$ python -q
>>> import numpy as np
>>> np.set_printoptions(precision=1, suppress=True, linewidth=200)
>>> rd = lambda a: np.round(a, 1) + 0
>>> A = np.load("a.npy")
>>> A
array([[-1.5, -8.9,  0. ,  0. ],
       [ 1.3,  3.5,  0.1, -0.1],
       [-1.6, -9.2,  0. , -0.3],
       [-0.4, -7.1,  0. , -0.5],
       [ 1.5,  2. ,  0. ,  0.1],
       [-0.3, -1.2,  0.1,  0.2],
       [ 1. ,  6.6,  0. ,  0.2],
       [ 0.6,  4.6,  0. , -0.4],
       [ 2.3,  0.3, -0.1,  0.6],
       [ 0.6,  6.4,  0. ,  0. ],
       [ 1.7,  9.7,  0. ,  0.4],
       [-1.1, -0.9,  0.1, -0.1]])
>>> M2 = np.c_[A[:, :2] @ np.array([[9, 9], [-5, 7]]), np.array([2, 3, 3, 1, 2, 3, 1, 3, 3, 0, 0, 0])]
>>> rd(M2)
array([[ 31. , -75.8,   2. ],
       [ -5.8,  36.2,   3. ],
       [ 31.6, -78.8,   3. ],
       [ 31.9, -53.3,   1. ],
       [  3.5,  27.5,   2. ],
       [  3.3, -11.1,   3. ],
       [-24. ,  55.2,   1. ],
       [-17.6,  37.6,   3. ],
       [ 19.2,  22.8,   3. ],
       [-26.6,  50.2,   0. ],
       [-33.2,  83.2,   0. ],
       [ -5.4, -16.2,   0. ]])
>>> rd(np.linalg.norm(M2 - A @ np.linalg.lstsq(A, M2)[0], axis=0))
array([0. , 0. , 5.3])
>>> rd(np.linalg.lstsq(A, M2[:, 0])[0])
array([ 9., -5.,  0.,  0.])
>>> np.linalg.matrix_rank(np.c_[A, M2])
np.int64(5)
>>> F = np.loadtxt("data.csv", delimiter=",")
>>> rd(F)
array([[0. , 0. , 0. , 0. ],
       [0. , 0.3, 0. , 0.5],
       [0. , 0. , 0. , 0. ],
       [0. , 0.5, 0. , 0.7]])
>>> # rows and columns are dependent
>>> x0 = np.array([2, 0, 5, 2])
>>> rd(F @ x0)
array([0. , 0.9, 0. , 1.3])
>>> rd(F @ F @ x0)
array([0. , 0.9, 0. , 1.3])
>>> rd((x0 - F @ x0) @ (F @ x0))
np.float64(0.0)
>>> J = np.loadtxt("arr.csv", delimiter=",")
>>> J
array([[1. , 0.2],
       [0.2, 1. ]])
>>> L = np.linalg.cholesky(J)
>>> np.linalg.eigvalsh(J).min() > 0
np.True_
>>> print(rd(L))
[[1.  0. ]
 [0.2 1. ]]
>>> J / np.sqrt(np.outer(np.diag(J), np.diag(J)))
array([[1. , 0.2],
       [0.2, 1. ]])
>>> rd(L @ L.T)
array([[1. , 0.2],
       [0.2, 1. ]])
>>> def softmax(z):
...     e = np.exp(z - z.max(axis=-1, keepdims=True))
...     return e / e.sum(axis=-1, keepdims=True)
... 
>>> softmax(L).sum(axis=1)
array([1., 1.])
>>> rd(softmax(L[0]))
array([0.7, 0.3])
>>> rd(softmax(L[0] + 3))
array([0.7, 0.3])
>>> scores = L @ L.T / np.sqrt(2)
>>> rd(softmax(scores)[0] @ L)
array([0.7, 0.4])
>>> rd(softmax(scores + np.triu(np.full(scores.shape, -np.inf), 1)))
array([[1. , 0. ],
       [0.4, 0.6]])
>>> feats = np.load("block0.npy")
>>> feats
array([[30.7,  0. , 40. ],
       [30.2,  0.7, 38.4],
       [31. , -1.1, 39. ],
       [29.4, -0.3, 39.7],
       [28.5,  0.6, 39.2],
       [29.7,  0.6, 40.1],
       [28.7,  0.3, 40.2],
       [30.6,  0.5, 41.2],
       [28.9, -0.5, 38.4],
       [29.7, -0.8, 39.7],
       [28.9,  0.3, 39.6],
       [29. , -0.9, 40.8],
       [30.4, -0.2, 39.6],
       [31.6, -2. , 40.3],
       [30.1,  0.2, 41.6],
       [28.2,  0.6, 38.4],
       [27.8, -1.3, 39.6],
       [30.9,  0.6, 40. ],
       [31.1, -2.8, 39.5],
       [29.3,  1.4, 40.6],
       [30.8,  0.6, 41.5],
       [30.1,  0.2, 40.4],
       [30.3,  1.8, 40. ],
       [31. ,  2. , 41.5],
       [31.1,  0.7, 39.5],
       [29.9,  0.4, 42.1],
       [28. ,  0.2, 39.6],
       [29.4,  0.1, 37.9]])
>>> hat = feats @ np.linalg.solve(feats.T @ feats, feats.T)
>>> rd(np.trace(hat))
np.float64(3.0)
>>> rd(np.diag(hat))
array([0.1, 0.1, 0.2, 0. , 0.1, 0. , 0.1, 0. , 0. , 0.1, 0. , 0.2, 0.1, 0.2, 0.1, 0. , 0.2, 0.1, 0.3, 0.1, 0. , 0. , 0.2, 0.2, 0.1, 0.1, 0.1, 0.1])
>>> print(rd(hat @ feats[:, 1]))
[ 0.   0.7 -1.1 -0.3  0.6  0.6  0.3  0.5 -0.5 -0.8  0.3 -0.9 -0.2 -2.   0.2  0.6 -1.3  0.6 -2.8  1.4  0.6  0.2  1.8  2.   0.7  0.4  0.2  0.1]
>>> cen = feats - feats.mean(axis=0)
>>> left, sv, VT = np.linalg.svd(cen, full_matrices=False)
>>> (np.sign(left[:, 0]) == np.sign(left[0, 0])).astype(int)
array([1, 0, 0, 0, 0, 1, 0, 1, 0, 0, 0, 0, 0, 1, 1, 0, 0, 1, 0, 1, 1, 1, 1, 1, 1, 1, 0, 0])
>>> rd(cen.mean(axis=0))
array([0., 0., 0.])
>>> np.searchsorted(np.cumsum(sv ** 2) / (sv ** 2).sum(), 0.9) + 1
np.int64(3)
>>> cen = (feats - feats.mean(axis=0)) / feats.std(axis=0)
>>> cen.std(axis=0)
array([1., 1., 1.])
>>> np.argwhere(np.abs(cen) > 2)
array([[13,  1],
       [18,  1],
       [25,  2],
       [27,  2]])
>>> c = np.linalg.lstsq(np.delete(cen, 2, axis=1), cen[:, 2])[0]
>>> print(np.abs(c).argmax())
0
>>> rd(1 - np.var(cen[:, 2] - np.delete(cen, 2, axis=1) @ c))
np.float64(0.2)
>>> rd(c)
array([0.3, 0.2])
>>> M2 = feats / np.sqrt((feats ** 2).mean(axis=1, keepdims=True))
>>> rd(M2[2])
array([1.1, 0. , 1.4])
>>> data = np.loadtxt("test2.csv", delimiter=",")
>>> rd(data)
array([[-2.3,  0.9,  0.8, -0.2,  1.2],
       [-1.3, -2. , -1.4,  3. ,  4.5],
       [ 0.7, -1.3, -0.9,  1.3,  1.1]])
>>> # rank 2
>>> left, sv, VT = np.linalg.svd(data)
>>> V = VT[:(sv > 1e-8).sum()]
>>> rng = np.random.default_rng(50)
>>> x0 = data[2] + 3 * data[1] + rng.integers(2) * np.eye(5)[3]
>>> print(rd(x0))
[-3.3 -7.4 -5.  11.3 14.6]
>>> print(rd(V.T @ V))
[[ 0.6 -0.3 -0.2  0.1 -0.3]
 [-0.3  0.3  0.2 -0.3 -0.2]
 [-0.2  0.2  0.2 -0.2 -0.1]
 [ 0.1 -0.3 -0.2  0.3  0.3]
 [-0.3 -0.2 -0.1  0.3  0.6]]
>>> np.allclose(V.T @ V @ x0, x0)
False
>>> rd(np.diag(V.T @ V))
array([0.6, 0.3, 0.2, 0.3, 0.6])
>>> np.linalg.cond(data) > 100
np.True_
>>> np.argsort(-np.linalg.norm(data, axis=0).round(6), kind="stable")[:3]
array([4, 3, 0])
>>> rk = np.linalg.matrix_rank(data)
>>> rk
np.int64(2)
>>> ns = np.linalg.svd(data)[2][rk:].T
>>> [int(np.linalg.matrix_rank(np.delete(data, i, axis=0))) for i in range(3)]
[2, 2, 2]
>>> rd(data @ ns)
array([[0., 0., 0.],
       [0., 0., 0.],
       [0., 0., 0.]])
>>> np.linalg.matrix_rank(data.T @ data), np.linalg.matrix_rank(data @ data.T)
(np.int64(2), np.int64(2))
>>> rd(ns @ ns.T)
array([[ 0.4,  0.3,  0.2, -0.1,  0.3],
       [ 0.3,  0.7, -0.2,  0.3,  0.2],
       [ 0.2, -0.2,  0.8,  0.2,  0.1],
       [-0.1,  0.3,  0.2,  0.7, -0.3],
       [ 0.3,  0.2,  0.1, -0.3,  0.4]])
>>> np.allclose(data[:-1].T @ np.linalg.lstsq(data[:-1].T, data[-1])[0], data[-1])
True
>>> print(rd(data @ np.linalg.pinv(data) @ data))
[[-2.3  0.9  0.8 -0.2  1.2]
 [-1.3 -2.  -1.4  3.   4.5]
 [ 0.7 -1.3 -0.9  1.3  1.1]]
>>> rd(np.trace(np.linalg.pinv(data) @ data))
np.float64(2.0)
>>> np.abs(np.diag(np.linalg.qr(data)[1])) > 1e-9
array([ True,  True, False])
>>> np.unique(data.round(6), axis=0).shape
(3, 5)
>>> left, sv, VT = np.linalg.svd(data)
>>> np.argmax(sv[:-1] / (sv[1:] + 1e-6)) + 1
np.int64(2)
>>> print(rd(sv))
[6.4 3.1 0. ]
>>> M2 = left[:, :2] @ np.diag(sv[:2]) @ VT[:2]
>>> np.linalg.matrix_rank(data, rtol=0.05)
np.int64(2)
>>> rd(np.linalg.norm(data - M2) / np.linalg.norm(data))
np.float64(0.0)
>>> np.linalg.matrix_rank(M2)
np.int64(2)
>>> K = np.loadtxt("case8.csv", delimiter=",")
>>> K
array([[ 1., -1.,  1., -1.],
       [ 1.,  0.,  0.,  0.],
       [ 1.,  1.,  1.,  1.],
       [ 1.,  2.,  4.,  8.]])
>>> # row 3 dominates
>>> M2 = np.array([[2, 1, 0], [2, 0, 2]])
>>> Z = np.kron(M2, K)
>>> print(rd(np.linalg.norm(Z, 2)), rd(np.linalg.norm(M2, 2) * np.linalg.norm(K, 2)))
30.8 30.8
>>> Z
array([[ 2., -2.,  2., -2.,  1., -1.,  1., -1.,  0., -0.,  0., -0.],
       [ 2.,  0.,  0.,  0.,  1.,  0.,  0.,  0.,  0.,  0.,  0.,  0.],
       [ 2.,  2.,  2.,  2.,  1.,  1.,  1.,  1.,  0.,  0.,  0.,  0.],
       [ 2.,  4.,  8., 16.,  1.,  2.,  4.,  8.,  0.,  0.,  0.,  0.],
       [ 2., -2.,  2., -2.,  0., -0.,  0., -0.,  2., -2.,  2., -2.],
       [ 2.,  0.,  0.,  0.,  0.,  0.,  0.,  0.,  2.,  0.,  0.,  0.],
       [ 2.,  2.,  2.,  2.,  0.,  0.,  0.,  0.,  2.,  2.,  2.,  2.],
       [ 2.,  4.,  8., 16.,  0.,  0.,  0.,  0.,  2.,  4.,  8., 16.]])
>>> Z.shape
(8, 12)
>>> C2 = Z.T @ Z
>>> np.allclose(C2, C2.T)
True
>>> C2
array([[ 32.,  16.,  48.,  64.,   8.,   4.,  12.,  16.,  16.,   8.,  24.,  32.],
       [ 16.,  48.,  64., 144.,   4.,  12.,  16.,  36.,   8.,  24.,  32.,  72.],
       [ 48.,  64., 144., 256.,  12.,  16.,  36.,  64.,  24.,  32.,  72., 128.],
       [ 64., 144., 256., 528.,  16.,  36.,  64., 132.,  32.,  72., 128., 264.],
       [  8.,   4.,  12.,  16.,   4.,   2.,   6.,   8.,   0.,   0.,   0.,   0.],
       [  4.,  12.,  16.,  36.,   2.,   6.,   8.,  18.,   0.,   0.,   0.,   0.],
       [ 12.,  16.,  36.,  64.,   6.,   8.,  18.,  32.,   0.,   0.,   0.,   0.],
       [ 16.,  36.,  64., 132.,   8.,  18.,  32.,  66.,   0.,   0.,   0.,   0.],
       [ 16.,   8.,  24.,  32.,   0.,   0.,   0.,   0.,  16.,   8.,  24.,  32.],
       [  8.,  24.,  32.,  72.,   0.,   0.,   0.,   0.,   8.,  24.,  32.,  72.],
       [ 24.,  32.,  72., 128.,   0.,   0.,   0.,   0.,  24.,  32.,  72., 128.],
       [ 32.,  72., 128., 264.,   0.,   0.,   0.,   0.,  32.,  72., 128., 264.]])
>>> np.diag(C2)
array([ 32.,  48., 144., 528.,   4.,   6.,  18.,  66.,  16.,  24.,  72., 264.])
>>> X = np.loadtxt("m.csv", delimiter=",")
>>> X
array([[-2.3, -4.3, -0.2, -1. ],
       [ 1.6, -2.9,  0.4,  5.5],
       [ 0.6,  6. ,  1.8, -3.6],
       [-3.2, -4.8, -2.2, -0.4],
       [-3.1, -2.6, -2.7, -0.9],
       [-3.1,  5.5,  0.4, -2.8],
       [-2.5,  5.5,  1.2, -3.8],
       [-2.7,  5. ,  1.1, -4.7],
       [-3.4, -2.9, -1.9, -0.8],
       [-1.4,  4.6,  0.1, -3.8],
       [-3.7, -1.1, -2.8, -3.5],
       [-3.8, -3.7, -3.8, -0.7],
       [-4.3,  7.6,  2. , -4.7],
       [-2.4, -2.9, -2.8, -1.8],
       [-1.5,  4.8,  1.4, -3.9],
       [ 3. , -1.4,  1.7,  5.2],
       [ 2.6, -2.1,  2.3,  5.1],
       [-4.9, -3.4, -3. , -1.8]])
>>> M2 = np.c_[X[:, :2] @ np.array([[9, -2], [5, 0]]), np.array([-3, 2, 2, 0, -3, 1, -3, -2, 3, 1, -1, 3, 0, 0, 0, -1, 1, -3])]
>>> rd(M2)
array([[-42.2,   4.6,  -3. ],
       [ -0.1,  -3.2,   2. ],
       [ 35.4,  -1.2,   2. ],
       [-52.8,   6.4,   0. ],
       [-40.9,   6.2,  -3. ],
       [ -0.4,   6.2,   1. ],
       [  5. ,   5. ,  -3. ],
       [  0.7,   5.4,  -2. ],
       [-45.1,   6.8,   3. ],
       [ 10.4,   2.8,   1. ],
       [-38.8,   7.4,  -1. ],
       [-52.7,   7.6,   3. ],
       [ -0.7,   8.6,   0. ],
       [-36.1,   4.8,   0. ],
       [ 10.5,   3. ,   0. ],
       [ 20. ,  -6. ,  -1. ],
       [ 12.9,  -5.2,   1. ],
       [-61.1,   9.8,  -3. ]])
>>> rd(np.linalg.lstsq(X, M2[:, 0])[0])
array([9., 5., 0., 0.])
>>> np.linalg.matrix_rank(M2)
np.int64(3)
